% ipython --no-banner

In [1]: import numpy as np

In [2]: np.set_printoptions(suppress=True, linewidth=100)

In [3]: rnd = lambda a: np.round(a, 2) + 0

In [4]: J = np.load("sample10.npy")

In [5]: J
Out[5]: 
array([[-1,  0,  0,  0,  0,  2,  0,  0, -3,  0, -1],
       [ 0,  2,  0,  0,  0,  0,  0,  0,  0,  0,  0],
       [ 0,  0,  2, -2,  1,  0,  0, -1,  0, -3,  0],
       [ 0,  0, -2,  2, -3,  0,  0, -2,  0, -1,  0],
       [ 0,  0, -2,  0,  2,  0,  0,  2,  0, -3,  0],
       [ 1,  0,  0,  0,  0, -3, -1,  0,  1,  0,  3],
       [ 3,  0,  0,  0,  0, -3, -3,  0, -3,  0,  1],
       [ 0,  0,  2,  0,  3,  0,  0, -2,  0,  2,  0],
       [ 0,  0,  0,  0,  0,  0,  3,  0, -3,  0, -1],
       [ 0,  0,  3, -3, -2,  0,  0, -1,  0, -3,  0],
       [-3,  0,  0,  0,  0, -3, -1,  0,  1,  0,  1]])

In [6]: # 3 groups of indices that never mix

In [7]: (J != 0).astype(int)
Out[7]: 
array([[1, 0, 0, 0, 0, 1, 0, 0, 1, 0, 1],
       [0, 1, 0, 0, 0, 0, 0, 0, 0, 0, 0],
       [0, 0, 1, 1, 1, 0, 0, 1, 0, 1, 0],
       [0, 0, 1, 1, 1, 0, 0, 1, 0, 1, 0],
       [0, 0, 1, 0, 1, 0, 0, 1, 0, 1, 0],
       [1, 0, 0, 0, 0, 1, 1, 0, 1, 0, 1],
       [1, 0, 0, 0, 0, 1, 1, 0, 1, 0, 1],
       [0, 0, 1, 0, 1, 0, 0, 1, 0, 1, 0],
       [0, 0, 0, 0, 0, 0, 1, 0, 1, 0, 1],
       [0, 0, 1, 1, 1, 0, 0, 1, 0, 1, 0],
       [1, 0, 0, 0, 0, 1, 1, 0, 1, 0, 1]])

In [8]: f = np.array([2, 2])

In [9]: np.correlate(J[2], J[3], "full")
Out[9]: array([ 0,  0,  0, -2,  2, -5,  4, -2, -5, 10, -6,  6,  4,  3, -2, 11, -6,  6,  0,  0,  0])

In [10]: np.polyval(f, J[2])
Out[10]: array([ 2,  2,  6, -2,  4,  2,  2,  0,  2, -4,  2])

In [11]: np.cross(J[2, :3], J[3, :3])
Out[11]: array([0, 0, 0])

In [12]: np.linalg.cond(J) > 100
Out[12]: np.True_

In [13]: rnd(np.linalg.norm(J, 2) / np.linalg.norm(J))
Out[13]: np.float64(0.49)

In [14]: rnd(np.linalg.norm(J) ** 2 / np.linalg.norm(J, 2) ** 2)
Out[14]: np.float64(4.24)

In [15]: rnd(np.linalg.norm(J, axis=1))
Out[15]: array([3.87, 2.  , 4.36, 4.69, 4.58, 4.58, 6.08, 4.58, 4.36, 5.66, 4.58])

In [16]: np.linalg.norm(J, axis=1).argmax()
Out[16]: np.int64(6)

In [17]: rnd(np.linalg.norm(J, 1)), rnd(np.linalg.norm(J, np.inf))
Out[17]: (np.float64(12.0), np.float64(13.0))

In [18]: rnd(np.linalg.norm(J, axis=0))
Out[18]: array([4.47, 2.  , 5.  , 4.12, 5.2 , 5.57, 4.47, 3.74, 5.39, 5.66, 3.61])

In [19]: feats = np.array([[52, 33, 39, 27, 35],
    ...:     [33, 35, 28, 23, 30],
    ...:     [39, 28, 52, 30, 31],
    ...:     [27, 23, 30, 27, 21],
    ...:     [35, 30, 31, 21, 42]])

In [20]: feats
Out[20]: 
array([[52, 33, 39, 27, 35],
       [33, 35, 28, 23, 30],
       [39, 28, 52, 30, 31],
       [27, 23, 30, 27, 21],
       [35, 30, 31, 21, 42]])

In [21]: # symmetric

In [22]: left, sig, vt = np.linalg.svd(J)

In [23]: np.argmax(sig[:-1] / (sig[1:] + 1e-6)) + 1
Out[23]: np.int64(10)

In [24]: rnd(sig)
Out[24]: array([7.39, 6.88, 5.85, 5.84, 5.07, 3.72, 2.93, 2.78, 2.  , 1.27, 0.01])

In [25]: B = left[:, :10] @ np.diag(sig[:10]) @ vt[:10]

In [26]: np.linalg.matrix_rank(J, rtol=0.05)
Out[26]: np.int64(10)

In [27]: rnd(np.linalg.norm(J - B, 2)), rnd(sig[10])
Out[27]: (np.float64(0.01), np.float64(0.01))

In [28]: rnd(np.linalg.norm(J - B) / np.linalg.norm(J))
Out[28]: np.float64(0.0)

In [29]: np.linalg.matrix_rank(B)
Out[29]: np.int64(10)

In [30]: rnd(np.abs(J - B).max())
Out[30]: np.float64(0.0)

In [31]: low = np.linalg.cholesky(feats)

In [32]: rnd(np.diag(low) ** 2)
Out[32]: array([52.  , 14.06, 22.  ,  7.33, 13.4 ])

In [33]: rnd(low)
Out[33]: 
array([[ 7.21,  0.  ,  0.  ,  0.  ,  0.  ],
       [ 4.58,  3.75,  0.  ,  0.  ,  0.  ],
       [ 5.41,  0.87,  4.69,  0.  ,  0.  ],
       [ 3.74,  1.56,  1.79,  2.71,  0.  ],
       [ 4.85,  2.08,  0.63, -0.57,  3.66]])

In [34]: m1 = np.tril(np.array([[-1, 4, -3, 3, 4, 3, 7, 9, -9],
    ...:     [-5, -4, -2, 0, 5, -6, 9, -8, -5],
    ...:     [-8, 1, -5, 0, 6, 0, -1, -9, -7],
    ...:     [-1, -9, 4, 7, 3, 1, -4, 6, 5],
    ...:     [-9, -5, 6, 2, -3, 4, 4, -3, -4],
    ...:     [-6, -3, 6, -7, -6, 7, -9, -3, -1],
    ...:     [-6, 7, 7, 4, 4, -1, 3, -8, 2],
    ...:     [-5, 8, -8, 5, 9, 1, -4, 7, 5],
    ...:     [-9, -5, 6, -2, -7, -6, 9, 7, 1]]), -1) + np.eye(9, dtype=int)

In [35]: m1
Out[35]: 
array([[ 1,  0,  0,  0,  0,  0,  0,  0,  0],
       [-5,  1,  0,  0,  0,  0,  0,  0,  0],
       [-8,  1,  1,  0,  0,  0,  0,  0,  0],
       [-1, -9,  4,  1,  0,  0,  0,  0,  0],
       [-9, -5,  6,  2,  1,  0,  0,  0,  0],
       [-6, -3,  6, -7, -6,  1,  0,  0,  0],
       [-6,  7,  7,  4,  4, -1,  1,  0,  0],
       [-5,  8, -8,  5,  9,  1, -4,  1,  0],
       [-9, -5,  6, -2, -7, -6,  9,  7,  1]])

In [36]: # triangular, det is the product of the diagonal

In [37]: left, sig, vt = np.linalg.svd(m1)

In [38]: rnd(sig)
Out[38]: array([25.9 , 19.03, 10.78,  9.19,  8.71,  1.92,  0.18,  0.01,  0.  ])

In [39]: B = left[:, :8] @ np.diag(sig[:8]) @ vt[:8]

In [40]: np.linalg.matrix_rank(m1, rtol=0.05)
Out[40]: np.int64(6)

In [41]: rnd(np.abs(m1 - B).max())
Out[41]: np.float64(0.0)
